% python3 -q
>>> import numpy as np
>>> import numpy.linalg as la
>>> np.set_printoptions(precision=2, suppress=True, linewidth=200, sign=" ")
>>> rd = lambda a: np.round(a, 2) + 0
>>> data = np.load("layer15.npy")
>>> data
array([[ 1, -1,  1],
       [ 1,  0,  0],
       [ 1,  1,  1]])
>>> rng = np.random.default_rng(5215)
>>> labels = rng.permutation(3)
>>> B = data[:, labels] * rng.choice([-1, 1], 3)
>>> B
array([[-1,  1, -1],
       [-1,  0,  0],
       [-1,  1,  1]])
>>> U, _, VT = la.svd(data.T @ B)
>>> rd(la.lstsq(data, B)[0])
array([[-1.,  0.,  0.],
       [ 0.,  0.,  1.],
       [ 0.,  1.,  0.]])
>>> print(labels)
[ 0  2  1]
>>> x0 = np.array([4, 2, 4])
>>> target = B @ x0
>>> c, lr = np.zeros(3), 1 / la.norm(B, 2) ** 2
>>> for i in range(250):
...     c -= lr * B.T @ (B @ c - target)
...     if i % 50 == 0: print(i, round(la.norm(B @ c - target), 2))
... 
0 3.99
50 0.02
100 0.0
150 0.0
200 0.0
>>> rd(la.cond(B))
np.float64(3.23)
>>> np.einsum("ii->", data)
np.int64(2)
>>> rd(la.det(2 * data)), rd(la.det(data))
(np.float64(16.0), np.float64(2.0))
>>> labels = rng.permutation(3)
>>> print(labels)
[ 2  0  1]
>>> B = data[labels][:, labels]
>>> np.trace(B)
np.int64(2)
>>> rd(np.sort(np.abs(la.eigvals(B))))
array([ 1.,  1.,  2.])
>>> np.allclose(B, data)
False
>>> B = data / np.sqrt((data ** 2).mean(axis=1, keepdims=True))
>>> la.matrix_rank(B) == la.matrix_rank(data)
np.True_
>>> rd(la.norm(B, axis=1))
array([ 1.73,  1.73,  1.73])
>>> B[2]
array([ 1.,  1.,  1.])
>>> feats = np.load("sample6.npy")
>>> feats
array([[  3,   4,  -5,  -4,  -1,  -5,  -2,   4],
       [  5,   7,  -2,  -7,   1,  -6,  -3,   3],
       [  6,   4,   2,  -6,   6,  -4,   2,   3],
       [  6,   4,   7,  -3,   4,  -9,  -1,   2],
       [  8,   2,  10,  -5,   6, -12,  -2,  -1],
       [  7,  -2,  12, -10,   9, -15,  -4,   2],
       [ 10,   3,  17,  -7,  13, -15,  -9,  -1],
       [ 11,   7,  19, -11,  14, -18, -10,  -2],
       [  9,   5,  20, -16,  11, -20, -11,  -2],
       [ 13,   8,  25, -18,  16, -15, -10,  -7],
       [ 16,   7,  23, -15,  16, -13, -15,  -9],
       [ 11,  10,  21, -20,  14,  -8, -17, -14],
       [ 14,   9,  16, -19,  14,  -9, -22, -14],
       [ 19,   6,  20, -15,  19, -10, -19, -13],
       [ 20,  10,  24, -18,  14,  -5, -18, -18],
       [ 18,   9,  29, -19,  19,  -3, -19, -19],
       [ 23,  13,  33, -19,  14,  -7, -14, -14],
       [ 18,  11,  35, -17,  10,  -9,  -9, -16]])
>>> D = la.norm(feats[:, None] - feats[None], axis=-1)
>>> (D + 1e9 * np.eye(18)).round(6).argmin(axis=1)
array([  1,   0,   3,   4,   3,   4,   7,   8,   7,  10,   9,  12,  11,  10,  15,  14,  17,  16])
>>> D[9].round(6).argsort(kind="stable")[:4]
array([  9,  10,   7,   8])
>>> rd(D[:5, :5])
array([[  0.  ,   6.16,  11.36,  14.14,  19.44],
       [  6.16,   0.  ,   9.  ,  11.4 ,  16.12],
       [ 11.36,   9.  ,   0.  ,   8.54,  13.  ],
       [ 14.14,  11.4 ,   8.54,   0.  ,   6.63],
       [ 19.44,  16.12,  13.  ,   6.63,   0.  ]])
>>> np.unravel_index(D.round(6).argmax(), D.shape)
(np.int64(0), np.int64(15))
>>> print(D.shape)
(18, 18)
>>> x0 = np.array([1, -1, -1, -2, 0, 2, -2, 1])
>>> target = feats @ x0
>>> print(rd(la.lstsq(feats, target)[0]))
[ 1. -1. -1. -2.  0.  2. -2.  1.]
>>> print(rd(la.solve(feats.T @ feats, feats.T @ target)))
[ 1. -1. -1. -2.  0.  2. -2.  1.]
>>> target = target + 0.02 * rng.normal(size=18)
>>> print(rd(target))
[  9.97  11.01   3.03 -13.01 -14.98  -3.01  -8.97 -11.02  -3.98  -1.    11.    24.    39.01  28.05  30.    31.    15.   -10.04]
>>> c, *_ = la.lstsq(feats, target)
>>> rd(c)
array([ 1., -1., -1., -2.,  0.,  2., -2.,  1.])
>>> x0 = np.array([0, 3, 3, 7, 1, 1, 3, 4])
>>> target = feats @ x0
>>> c, lr = np.zeros(8), 1 / la.norm(feats, 2) ** 2
>>> for i in range(50):
...     c -= lr * feats.T @ (feats @ c - target)
...     if i % 10 == 0: print(i, round(la.norm(feats @ c - target), 2))
... 
0 139.78
10 113.79
20 95.63
30 82.3
40 72.2
>>> rd(c)
array([-0.28, -0.49,  0.97,  2.49, -0.89, -0.18,  3.16,  1.78])
>>> rd(la.cond(feats))
np.float64(39.3)
>>> J = np.array([[40, -45, -45, 30, 15, 40, 35, -5, -15],
...     [48, -54, -54, 36, 18, 48, 42, -6, -18],
...     [72, -81, -81, 54, 27, 72, 63, -9, -27],
...     [8, -9, -9, 6, 3, 8, 7, -1, -3],
...     [16, -18, -18, 12, 6, 16, 14, -2, -6],
...     [40, -45, -45, 30, 15, 40, 35, -5, -15]])
>>> # rows 0 and 5 are equal
>>> B = J + rng.integers(-2, 3, (6, 1)) @ rng.integers(-2, 3, (1, 9))
>>> B
array([[ 38, -47, -45,  30,  14,  42,  36,  -4, -13],
       [ 48, -54, -54,  36,  18,  48,  42,  -6, -18],
       [ 74, -79, -81,  54,  28,  70,  62, -10, -29],
       [ 12,  -5,  -9,   6,   5,   4,   5,  -3,  -7],
       [ 12, -22, -18,  12,   4,  20,  16,   0,  -2],
       [ 40, -45, -45,  30,  15,  40,  35,  -5, -15]])
>>> la.matrix_rank(B - J, tol=1e-8)
np.int64(1)
>>> print(np.abs(B - J).sum(axis=1))
[ 11   0  11  22  22   0]
>>> B - J
array([[-2, -2,  0,  0, -1,  2,  1,  1,  2],
       [ 0,  0,  0,  0,  0,  0,  0,  0,  0],
       [ 2,  2,  0,  0,  1, -2, -1, -1, -2],
       [ 4,  4,  0,  0,  2, -4, -2, -2, -4],
       [-4, -4,  0,  0, -2,  4,  2,  2,  4],
       [ 0,  0,  0,  0,  0,  0,  0,  0,  0]])
>>> K = np.load("m.npy")
>>> K
array([[ 5,  3,  5,  3,  5,  3],
       [ 1, -3,  1, -3,  1, -3],
       [ 2, -4,  2, -4,  2, -4],
       [ 5,  3,  5,  3,  5,  3],
       [ 1, -3,  1, -3,  1, -3],
       [ 2, -4,  2, -4,  2, -4]])
>>> np.argsort(-la.norm(K, axis=0).round(6), kind="stable")[:3]
array([ 1,  3,  5])
>>> P = np.triu(np.array([[-1, 2, 3], [-3, -2, 1], [-1, 1, -2]]), 1) + np.eye(3)
>>> B = P @ data @ la.inv(P)
>>> B
array([[  6., -10.,  -4.],
       [  2.,  -3.,  -2.],
       [  1.,  -1.,  -1.]])
>>> la.matrix_rank(B)
np.int64(3)
>>> P @ data - data @ P
array([[ 5.,  1.,  1.],
       [ 1., -1., -2.],
       [ 0., -2., -4.]])
>>> la.lstsq(K[:-1].T, K[-1])[2]
np.int32(2)
>>> rd(np.trace(la.pinv(K) @ K))
np.float64(2.0)
>>> np.abs(np.diag(la.qr(K)[1])) > 1e-9
array([ True,  True, False, False, False, False])
>>> print(rd(K @ la.pinv(K) @ K))
[[ 5.  3.  5.  3.  5.  3.]
 [ 1. -3.  1. -3.  1. -3.]
 [ 2. -4.  2. -4.  2. -4.]
 [ 5.  3.  5.  3.  5.  3.]
 [ 1. -3.  1. -3.  1. -3.]
 [ 2. -4.  2. -4.  2. -4.]]
>>> np.allclose(K[:-1].T @ la.lstsq(K[:-1].T, K[-1])[0], K[-1])
True
>>> np.unique(K.round(6), axis=0).shape
(3, 6)
>>> m1 = np.load("w.npy")
>>> print(m1)
[[ 1.    0.9   0.81  0.73  0.66  0.59  0.53  0.48]
 [ 0.9   1.    0.9   0.81  0.73  0.66  0.59  0.53]
 [ 0.81  0.9   1.    0.9   0.81  0.73  0.66  0.59]
 [ 0.73  0.81  0.9   1.    0.9   0.81  0.73  0.66]
 [ 0.66  0.73  0.81  0.9   1.    0.9   0.81  0.73]
 [ 0.59  0.66  0.73  0.81  0.9   1.    0.9   0.81]
 [ 0.53  0.59  0.66  0.73  0.81  0.9   1.    0.9 ]
 [ 0.48  0.53  0.59  0.66  0.73  0.81  0.9   1.  ]]
>>> # equal to its transpose
>>> x0 = np.array([3, 3, 0, 2, 1, 3, 2, 3])
>>> h = np.maximum(m1 @ x0, 0)
>>> m1 * (h > 1e-9)[:, None]
array([[ 1.  ,  0.9 ,  0.81,  0.73,  0.66,  0.59,  0.53,  0.48],
       [ 0.9 ,  1.  ,  0.9 ,  0.81,  0.73,  0.66,  0.59,  0.53],
       [ 0.81,  0.9 ,  1.  ,  0.9 ,  0.81,  0.73,  0.66,  0.59],
       [ 0.73,  0.81,  0.9 ,  1.  ,  0.9 ,  0.81,  0.73,  0.66],
       [ 0.66,  0.73,  0.81,  0.9 ,  1.  ,  0.9 ,  0.81,  0.73],
       [ 0.59,  0.66,  0.73,  0.81,  0.9 ,  1.  ,  0.9 ,  0.81],
       [ 0.53,  0.59,  0.66,  0.73,  0.81,  0.9 ,  1.  ,  0.9 ],
       [ 0.48,  0.53,  0.59,  0.66,  0.73,  0.81,  0.9 ,  1.  ]])
>>> rd(np.maximum(m1 @ x0, 0) - np.maximum(-m1 @ x0, 0))
array([ 12.09,  12.8 ,  13.02,  13.39,  13.48,  13.5 ,  13.03,  12.31])
>>> rd(h)
array([ 12.09,  12.8 ,  13.02,  13.39,  13.48,  13.5 ,  13.03,  12.31])
>>> rd(m1.T @ h)
array([ 73.61,  79.21,  83.02,  85.01,  85.09,  83.26,  79.51,  73.92])
>>> rd(np.maximum(m1 @ (3 * x0), 0))
array([ 36.27,  38.4 ,  39.06,  40.17,  40.44,  40.5 ,  39.09,  36.93])
>>> ev, V = la.eigh(m1)
>>> np.abs(V[:, -1]).round(6).argmax()
np.int64(3)
>>> print(rd(V @ np.diag(ev) @ V.T))
[[ 1.    0.9   0.81  0.73  0.66  0.59  0.53  0.48]
 [ 0.9   1.    0.9   0.81  0.73  0.66  0.59  0.53]
 [ 0.81  0.9   1.    0.9   0.81  0.73  0.66  0.59]
 [ 0.73  0.81  0.9   1.    0.9   0.81  0.73  0.66]
 [ 0.66  0.73  0.81  0.9   1.    0.9   0.81  0.73]
 [ 0.59  0.66  0.73  0.81  0.9   1.    0.9   0.81]
 [ 0.53  0.59  0.66  0.73  0.81  0.9   1.    0.9 ]
 [ 0.48  0.53  0.59  0.66  0.73  0.81  0.9   1.  ]]
>>> rd(V.T @ V)
array([[ 1.,  0.,  0.,  0.,  0.,  0.,  0.,  0.],
       [ 0.,  1.,  0.,  0.,  0.,  0.,  0.,  0.],
       [ 0.,  0.,  1.,  0.,  0.,  0.,  0.,  0.],
       [ 0.,  0.,  0.,  1.,  0.,  0.,  0.,  0.],
       [ 0.,  0.,  0.,  0.,  1.,  0.,  0.,  0.],
       [ 0.,  0.,  0.,  0.,  0.,  1.,  0.,  0.],
       [ 0.,  0.,  0.,  0.,  0.,  0.,  1.,  0.],
       [ 0.,  0.,  0.,  0.,  0.,  0.,  0.,  1.]])
>>> rd(V.T @ m1 @ V)
array([[ 0.06,  0.  ,  0.  ,  0.  ,  0.  ,  0.  ,  0.  ,  0.  ],
       [ 0.  ,  0.06,  0.  ,  0.  ,  0.  ,  0.  ,  0.  ,  0.  ],
       [ 0.  ,  0.  ,  0.07,  0.  ,  0.  ,  0.  ,  0.  ,  0.  ],
       [ 0.  ,  0.  ,  0.  ,  0.11,  0.  ,  0.  ,  0.  ,  0.  ],
       [ 0.  ,  0.  ,  0.  ,  0.  ,  0.16,  0.  ,  0.  ,  0.  ],
       [ 0.  ,  0.  ,  0.  ,  0.  ,  0.  ,  0.32,  0.  ,  0.  ],
       [ 0.  ,  0.  ,  0.  ,  0.  ,  0.  ,  0.  ,  1.01,  0.  ],
       [ 0.  ,  0.  ,  0.  ,  0.  ,  0.  ,  0.  ,  0.  ,  6.21]])
>>> rd(np.abs(V[:, -1]))
array([ 0.32,  0.35,  0.37,  0.37,  0.37,  0.37,  0.35,  0.32])
>>> rd(la.svd(m1, compute_uv=False))
array([ 6.21,  1.01,  0.32,  0.16,  0.11,  0.07,  0.06,  0.06])
>>> print((ev > 1e-8).sum(), (ev < -1e-8).sum())
8 0
>>> rd(la.eigvalsh(m1 + -1 * np.eye(8)))
array([-0.94, -0.94, -0.93, -0.89, -0.84, -0.68,  0.01,  5.21])
>>> rd(ev)
array([ 0.06,  0.06,  0.07,  0.11,  0.16,  0.32,  1.01,  6.21])
>>> M = np.array([[-0.9, -0.3, 1.0, 0.4, 0.7],
...     [-1.5, 0.0, -1.8, -0.7, 0.5],
...     [-1.6, -1.6, -1.7, 1.4, 0.9],
...     [-0.4, 1.0, 0.8, -0.6, 2.4],
...     [1.2, 1.3, -1.4, -1.0, -0.2],
...     [-0.1, -2.2, 0.4, 0.4, 1.6],
...     [1.1, -0.7, 0.7, -2.6, -0.3],
...     [-0.2, 0.6, 0.1, 0.2, -1.1]])
>>> x0 = np.array([-1, -1, -2, 3, 0])
>>> rd(M * x0)
array([[ 0.9,  0.3, -2. ,  1.2,  0. ],
       [ 1.5,  0. ,  3.6, -2.1,  0. ],
       [ 1.6,  1.6,  3.4,  4.2,  0. ],
       [ 0.4, -1. , -1.6, -1.8,  0. ],
       [-1.2, -1.3,  2.8, -3. ,  0. ],
       [ 0.1,  2.2, -0.8,  1.2,  0. ],
       [-1.1,  0.7, -1.4, -7.8,  0. ],
       [ 0.2, -0.6, -0.2,  0.6,  0. ]])
>>> print(rd((M * x0).sum(axis=1)))
[ 0.4  3.  10.8 -4.  -2.7  2.7 -9.6  0. ]
>>> arr = np.load("mat.npy")
>>> arr
array([[ 2,  0,  3],
       [ 0,  0,  0],
       [ 0,  2,  0],
       [ 0,  4,  0],
       [ 0,  0,  0],
       [ 4,  0,  0],
       [ 0,  5,  0],
       [ 0,  1,  0],
       [ 0,  0,  0],
       [ 0,  0,  0]])
>>> # rows 1 and 4 are equal
>>> x0 = np.array([-1, 1, 3])
>>> arr @ (2 * x0)
array([14,  0,  4,  8,  0, -8, 10,  2,  0,  0])
>>> np.einsum("ij,j->i", arr, x0)
array([ 7,  0,  2,  4,  0, -4,  5,  1,  0,  0])
>>> la.norm(arr @ x0) <= la.norm(arr, 2) * la.norm(x0) + 1e-9
np.True_
>>> Xs = arr - arr.mean(axis=0)
>>> V = la.svd(Xs)[2][:2]
>>> B = Xs - Xs @ V.T @ V
>>> rd(np.cov(Xs @ V.T, rowvar=False))
array([[ 3.93,  0.  ],
       [ 0.  ,  1.6 ]])
>>> rd(B.std(axis=0))
array([ 0.29,  0.02,  0.74])
>>> la.norm(B, axis=1).round(6).argmax()
np.int64(0)
>>> print(rd((Xs @ V.T).std(axis=0)))
[ 1.88  1.2 ]
>>> Q, V = la.qr(arr[:, :2])[0], la.qr(arr[:, 2:])[0]
>>> sig = la.svd(Q.T @ V, compute_uv=False)
>>> (sig > 0.9).sum()
np.int64(0)
>>> cent = arr[[1, 0]].astype(float)
>>> for _ in range(6):
...     labels = la.norm(arr[:, None] - cent, axis=-1).argmin(axis=1)
...     cent = np.array([arr[labels == j].mean(axis=0) for j in range(2)])
... 
>>> labels
array([ 1,  0,  0,  0,  0,  1,  0,  0,  0,  0])
>>> cent[1] - cent[0]
array([ 3. , -1.5,  1.5])
>>> F = np.load("out5.npy")
>>> F
array([[ 0.7 , -0.8 ,  0.2 , -1.3 ,  1.2 ,  0.56, -1.3 ],
       [ 0.1 , -0.2 , -0.9 , -1.3 , -0.8 , -2.22, -0.3 ],
       [ 0.2 , -0.1 ,  0.3 ,  0.8 , -0.9 ,  0.06,  1.9 ],
       [ 0.4 ,  0.1 , -0.5 ,  1.3 ,  0.3 , -1.92, -0.7 ],
       [ 0.1 ,  0.6 ,  0.1 , -0.2 ,  0.6 ,  0.26, -1.  ],
       [-0.7 ,  0.  ,  0.7 ,  0.8 , -1.1 ,  1.  ,  1.3 ],
       [ 0.2 , -1.6 , -1.2 ,  0.9 , -1.1 , -2.05,  0.3 ],
       [-0.1 , -0.3 ,  0.2 , -1.4 ,  1.1 ,  0.31,  0.4 ],
       [ 0.1 , -0.2 , -0.3 ,  0.5 ,  1.3 , -1.11, -0.5 ],
       [-0.6 , -0.9 ,  0.2 , -1.  ,  0.6 ,  0.67,  1.  ],
       [-1.2 , -1.3 ,  0.9 , -2.3 ,  1.5 ,  2.15, -0.4 ],
       [ 1.  ,  2.8 , -0.8 , -0.3 ,  0.4 , -1.68, -0.8 ],
       [-2.  , -0.4 ,  0.8 ,  0.3 ,  0.  ,  1.17, -1.2 ],
       [ 0.  ,  0.3 , -0.6 ,  1.3 ,  1.5 , -1.  ,  1.5 ],
       [-2.5 , -0.4 ,  0.1 ,  0.7 ,  0.2 , -0.06,  0.4 ],
       [ 0.6 ,  0.9 ,  0.8 , -0.5 , -0.8 ,  1.12,  2.5 ],
       [-0.3 , -0.4 , -0.9 , -0.9 ,  1.1 , -1.88, -0.6 ],
       [ 3.4 , -0.8 , -0.9 , -0.4 ,  0.  , -1.4 ,  2.4 ],
       [-0.8 , -0.2 ,  1.9 , -1.  ,  0.9 ,  3.1 , -2.  ],
       [ 0.6 ,  0.  , -0.1 ,  1.3 , -1.3 , -0.4 ,  0.8 ],
       [ 0.3 ,  0.2 , -0.4 ,  2.7 ,  1.2 , -0.78,  0.2 ],
       [-0.4 , -0.3 , -0.5 ,  0.5 , -0.4 , -0.87,  0.  ],
       [ 1.5 ,  0.  ,  0.9 , -0.7 ,  1.5 ,  1.86,  1.  ],
       [-0.2 , -0.5 ,  0.8 , -0.1 , -0.3 ,  1.37,  0.6 ],
       [-1.4 ,  0.7 ,  1.3 , -2.5 , -0.5 ,  2.36,  0.2 ],
       [-0.9 , -1.7 ,  0.7 ,  0.3 ,  0.  ,  1.34,  0.2 ],
       [-0.2 ,  1.3 , -1.3 , -1.  ,  0.4 , -2.45, -0.8 ],
       [-0.6 ,  0.7 , -0.8 ,  0.4 ,  0.3 , -1.71,  0.  ],
       [ 0.5 ,  1.2 , -1.3 , -0.2 ,  0.9 , -2.9 ,  1.6 ],
       [ 0.6 ,  0.3 ,  1.3 , -1.2 ,  0.1 ,  3.37,  0.9 ],
       [ 1.2 , -0.9 ,  1.  , -0.2 ,  0.3 ,  2.57, -0.2 ],
       [ 0.8 , -1.4 , -1.4 ,  1.5 , -1.  , -2.7 , -0.3 ],
       [-0.4 ,  0.5 , -0.7 ,  1.7 , -0.5 , -1.1 , -0.5 ]])
>>> labels = F[:, 6] > np.median(F[:, 6])
>>> f = F[labels].mean(axis=0) - F[~labels].mean(axis=0)
>>> np.argsort(-np.abs(f).round(6), kind="stable")
array([ 6,  0,  5,  4,  2,  3,  1])
>>> print(labels.astype(int))
[ 0  0  1  0  0  1  1  1  0  1  0  0  0  1  1  1  0  1  0  1  0  0  1  1  0  0  0  0  1  1  0  0  0]
